>>> import numpy as np
>>> np.set_printoptions(precision=3, suppress=True, linewidth=140, sign=" ")
>>> rnd = lambda a: np.round(a, 3) + 0
>>> W0 = np.cumsum(np.array([[2, 4, 1],
...     [1, -2, -4],
...     [3, -1, -2],
...     [-3, -1, -5],
...     [3, 4, 4],
...     [-2, -2, -1],
...     [2, -4, 2],
...     [-2, -2, 0],
...     [1, -4, -5],
...     [5, -2, 0],
...     [-1, 3, 4],
...     [2, -1, -4],
...     [3, 1, 4],
...     [1, -1, 5],
...     [2, -5, 3],
...     [-1, -2, 4],
...     [-3, 0, -4]]), axis=0)
>>> W0
array([[  2,   4,   1],
       [  3,   2,  -3],
       [  6,   1,  -5],
       [  3,   0, -10],
       [  6,   4,  -6],
       [  4,   2,  -7],
       [  6,  -2,  -5],
       [  4,  -4,  -5],
       [  5,  -8, -10],
       [ 10, -10, -10],
       [  9,  -7,  -6],
       [ 11,  -8, -10],
       [ 14,  -7,  -6],
       [ 15,  -8,  -1],
       [ 17, -13,   2],
       [ 16, -15,   6],
       [ 13, -15,   2]])
>>> Xc = W0 - W0.mean(axis=0)
>>> V = np.linalg.svd(Xc)[2][:1]
>>> Y = Xc - Xc @ V.T @ V
>>> rnd(np.diag(V.T @ V))
array([ 0.333,  0.555,  0.112])
>>> rnd(np.linalg.norm(Y) / np.linalg.norm(Xc))
np.float64(0.508)
>>> rnd(np.cov(Xc @ V.T, rowvar=False))
np.float64(66.468)
>>> proj = W0 @ np.linalg.solve(W0.T @ W0, W0.T)
>>> np.linalg.matrix_rank(np.eye(17) - proj)
np.int64(14)
>>> Uu, sigma, VT = np.linalg.svd(W0, full_matrices=False)
>>> rnd(np.sqrt((sigma ** 2).sum())), rnd(np.linalg.norm(W0))
(np.float64(58.146), np.float64(58.146))
>>> rnd(sigma / sigma[0])
array([ 1.   ,  0.481,  0.231])
>>> (sigma > 1e-8).sum()
np.int64(3)
>>> rnd(sigma)
array([ 51.297,  24.67 ,  11.874])
>>> rnd(VT @ VT.T)
array([[ 1.,  0.,  0.],
       [ 0.,  1.,  0.],
       [ 0.,  0.,  1.]])
>>> Uu.shape, sigma.shape, VT.shape
((17, 3), (3,), (3, 3))
>>> np.abs(Uu[:, 0]).round(6).argmax()
np.int64(14)
>>> rnd(np.linalg.norm(W0[5], 1)), rnd(np.linalg.norm(W0[5], np.inf))
(np.float64(13.0), np.float64(7.0))
>>> rnd(np.linalg.norm(W0, axis=0))
array([ 40.299,  32.711,  26.211])
>>> rnd(np.linalg.norm(W0[5] - W0[4]))
np.float64(3.0)
>>> Y = np.array([[5, 2], [1, 1], [-8, 0]])
>>> np.einsum("ik,kj->ij", W0, Y)
array([[   6,    8],
       [  41,    8],
       [  71,   13],
       [  95,    6],
       [  82,   16],
       [  78,   10],
       [  68,   10],
       [  56,    4],
       [  97,    2],
       [ 120,   10],
       [  86,   11],
       [ 127,   14],
       [ 111,   21],
       [  75,   22],
       [  56,   21],
       [  17,   17],
       [  34,   11]])
>>> np.einsum("ij,ij->i", W0, W0)
array([  21,   22,   62,  109,   88,   69,   65,   57,  189,  300,  166,  285,  281,  290,  462,  517,  398])
>>> Y.T @ W0.T
array([[   6,   41,   71,   95,   82,   78,   68,   56,   97,  120,   86,  127,  111,   75,   56,   17,   34],
       [   8,    8,   13,    6,   16,   10,   10,    4,    2,   10,   11,   14,   21,   22,   21,   17,   11]])
>>> W0 @ Y
array([[   6,    8],
       [  41,    8],
       [  71,   13],
       [  95,    6],
       [  82,   16],
       [  78,   10],
       [  68,   10],
       [  56,    4],
       [  97,    2],
       [ 120,   10],
       [  86,   11],
       [ 127,   14],
       [ 111,   21],
       [  75,   22],
       [  56,   21],
       [  17,   17],
       [  34,   11]])
>>> J = np.loadtxt("a.csv", delimiter=",")
>>> J
array([[ 0.5, -0.5, -1.6],
       [-0.3, -0.8, -1.2],
       [-0.7,  0.1, -0.4]])
>>> Y = J / np.linalg.norm(J, axis=1, keepdims=True)
>>> G = Y @ Y.T
>>> np.argwhere(np.triu(np.abs(G) > 0.95, 1))
array([], shape=(0, 2), dtype=int64)
>>> (np.abs(G) > 0.9).astype(int)
array([[ 1,  0,  0],
       [ 0,  1,  0],
       [ 0,  0,  1]])
>>> rnd(G)
array([[ 1.   ,  0.842,  0.169],
       [ 0.842,  1.   ,  0.51 ],
       [ 0.169,  0.51 ,  1.   ]])
>>> rnd(np.linalg.norm(Y, axis=1))
array([ 1.,  1.,  1.])
>>> C = W0[[11, 6]].astype(float)
>>> for _ in range(3):
...     lab = np.linalg.norm(W0[:, None] - C, axis=-1).argmin(axis=1)
...     C = np.array([W0[lab == j].mean(axis=0) for j in range(2)])
... 
>>> lab
array([ 1,  1,  1,  1,  1,  1,  1,  1,  0,  0,  0,  0,  0,  0,  0,  0,  0])
>>> np.abs(C[1] - C[0]).argmax()
np.int64(1)
